% python3 -q
>>> import numpy as np
>>> import numpy.linalg as la
>>> np.set_printoptions(precision=3, suppress=True, linewidth=200, sign=" ")
>>> arr = np.load("dump.npy")
>>> arr
array([[ 1.3,  1.8, -0.8],
       [-0.8, -0.2, -0.5],
       [ 1. , -0.2,  0.8],
       [-0.9,  0.1, -0.1]])
>>> f = np.array([1, 2, 0])
>>> np.array([np.convolve(row, f, "same") for row in arr])
array([[ 4.4,  2.8, -1.6],
       [-1.8, -0.9, -1. ],
       [ 1.8,  0.4,  1.6],
       [-1.7,  0.1, -0.2]])
>>> np.polyval(f, arr[1])
array([-0.96, -0.36, -0.75])
>>> np.cross(arr[1, :3], arr[2, :3])
array([-0.26,  0.14,  0.36])
>>> np.convolve(arr[1], f)
array([-0.8, -1.8, -0.9, -1. ,  0. ])
>>> A2 = np.array([[2], [0], [1], [5]])
>>> basis = np.array([[1, -2]])
>>> rng = np.random.default_rng(268)
>>> K = A2 @ basis + 0.3 * rng.normal(size=(4, 2))
>>> K
array([[ 2.428, -4.048],
       [-0.161, -0.279],
       [ 1.004, -1.801],
       [ 5.312, -9.736]])
>>> Uu, s, VT = la.svd(K)
>>> np.argmax(s[:-1] / (s[1:] + 1e-6)) + 1
np.int64(1)
>>> s
array([ 12.229,   0.328])
>>> A2 = Uu[:, :1] @ np.diag(s[:1]) @ VT[:1]
>>> np.round(la.norm(K - A2, 2), 3), round(s[1], 3)
(np.float64(0.328), np.float64(0.328))
>>> np.round(np.abs(K - A2).max(), 3)
np.float64(0.241)
>>> arr.shape
(4, 3)
>>> arr.mean(axis=0)
array([ 0.15 ,  0.375, -0.15 ])
>>> np.diff(arr, axis=0)
array([[-2.1, -2. ,  0.3],
       [ 1.8,  0. ,  1.3],
       [-1.9,  0.3, -0.9]])
>>> la.svd(arr, compute_uv=False)
array([ 2.475,  1.656,  0.377])
>>> arr.sum(axis=1)
array([ 2.3, -1.5,  1.6, -0.9])
>>> arr - arr[0]
array([[ 0. ,  0. ,  0. ],
       [-2.1, -2. ,  0.3],
       [-0.3, -2. ,  1.6],
       [-2.2, -1.7,  0.7]])
>>> np.count_nonzero(arr)
np.int64(12)
>>> la.matrix_rank(arr)
np.int64(3)
>>> np.abs(arr).max()
np.float64(1.8)
>>> round(la.norm(arr), 3)
np.float64(3.002)
>>> np.abs(la.svd(K)[2][-1])
array([ 0.875,  0.484])
>>> round(np.log10(la.cond(K)))
2
>>> np.argsort(-la.norm(K, axis=0).round(6), kind="stable")[:3]
array([ 1,  0])
>>> round(la.norm(K, 2) / la.norm(K), 3)
np.float64(1.0)
>>> la.cond(K) > 100
np.False_
>>> [round(float(x), 3) for x in la.svd(K, compute_uv=False)[:3]]
[12.229, 0.328]
>>> proj = K @ la.solve(K.T @ K, K.T)
>>> np.round((np.eye(4) - proj) @ K, 3) + 0
array([[ 0.,  0.],
       [ 0.,  0.],
       [ 0.,  0.],
       [ 0.,  0.]])
>>> np.allclose(proj @ proj, proj)
True
>>> np.round(la.eigvalsh(proj), 3) + 0
array([ 0.,  0.,  1.,  1.])
>>> W0 = np.load("run8.npy")
>>> W0
array([[ 3,  0,  0,  0],
       [ 2,  1,  0,  0],
       [ 1, -3, -2,  0],
       [ 2, -1,  2,  2]])
>>> [int(la.matrix_rank(la.matrix_power(W0, p))) for p in range(1, 5)]
[4, 4, 4, 4]
>>> W0 @ W0
array([[ 9,  0,  0,  0],
       [ 8,  1,  0,  0],
       [-5,  3,  4,  0],
       [10, -9,  0,  4]])
>>> la.matrix_power(W0 - np.diag(np.diag(W0)), 4)
array([[ 0,  0,  0,  0],
       [ 0,  0,  0,  0],
       [ 0,  0,  0,  0],
       [ 0,  0,  0,  0]])
>>> la.matrix_rank(W0 - W0[0, 0] * np.eye(4))
np.int64(3)
>>> np.sort(la.eigvals(W0))
array([-2.,  1.,  2.,  3.])
>>> A2 = np.array([[4, 9, 5], [-6, -7, 5], [-5, 0, -1]])
>>> A2[-1] = A2[0]
>>> m1 = A2 + 0.3 * np.eye(3)
>>> m1
array([[ 4.3,  9. ,  5. ],
       [-6. , -6.7,  5. ],
       [ 4. ,  9. ,  5.3]])
>>> [round(float(x), 3) for x in la.svd(m1, compute_uv=False)[:3]]
[16.978, 8.198, 0.115]
>>> la.matrix_rank(m1, rtol=0.1)
np.int64(2)
>>> round(np.einsum("ii->", m1), 3)
np.float64(2.9)
>>> round(la.det(m1.T), 3)
np.float64(-15.993)
>>> np.einsum("ij,ji->", m1, m1)
np.float64(113.47)
>>> la.eigvals(m1)
array([-6.116,  0.3  ,  8.716])
>>> f = np.array([0, -1, 2])
>>> A2 = m1 + np.outer(f, np.eye(3)[1])
>>> round(float(la.det(A2) / la.det(m1)), 3), round(1 + la.solve(m1, f)[1], 3)
(7.615, np.float64(7.615))
>>> la.matrix_rank(la.inv(A2) - la.inv(m1), tol=1e-8)
np.int64(1)
>>> A2
array([[ 4.3,  9. ,  5. ],
       [-6. , -7.7,  5. ],
       [ 4. , 11. ,  5.3]])
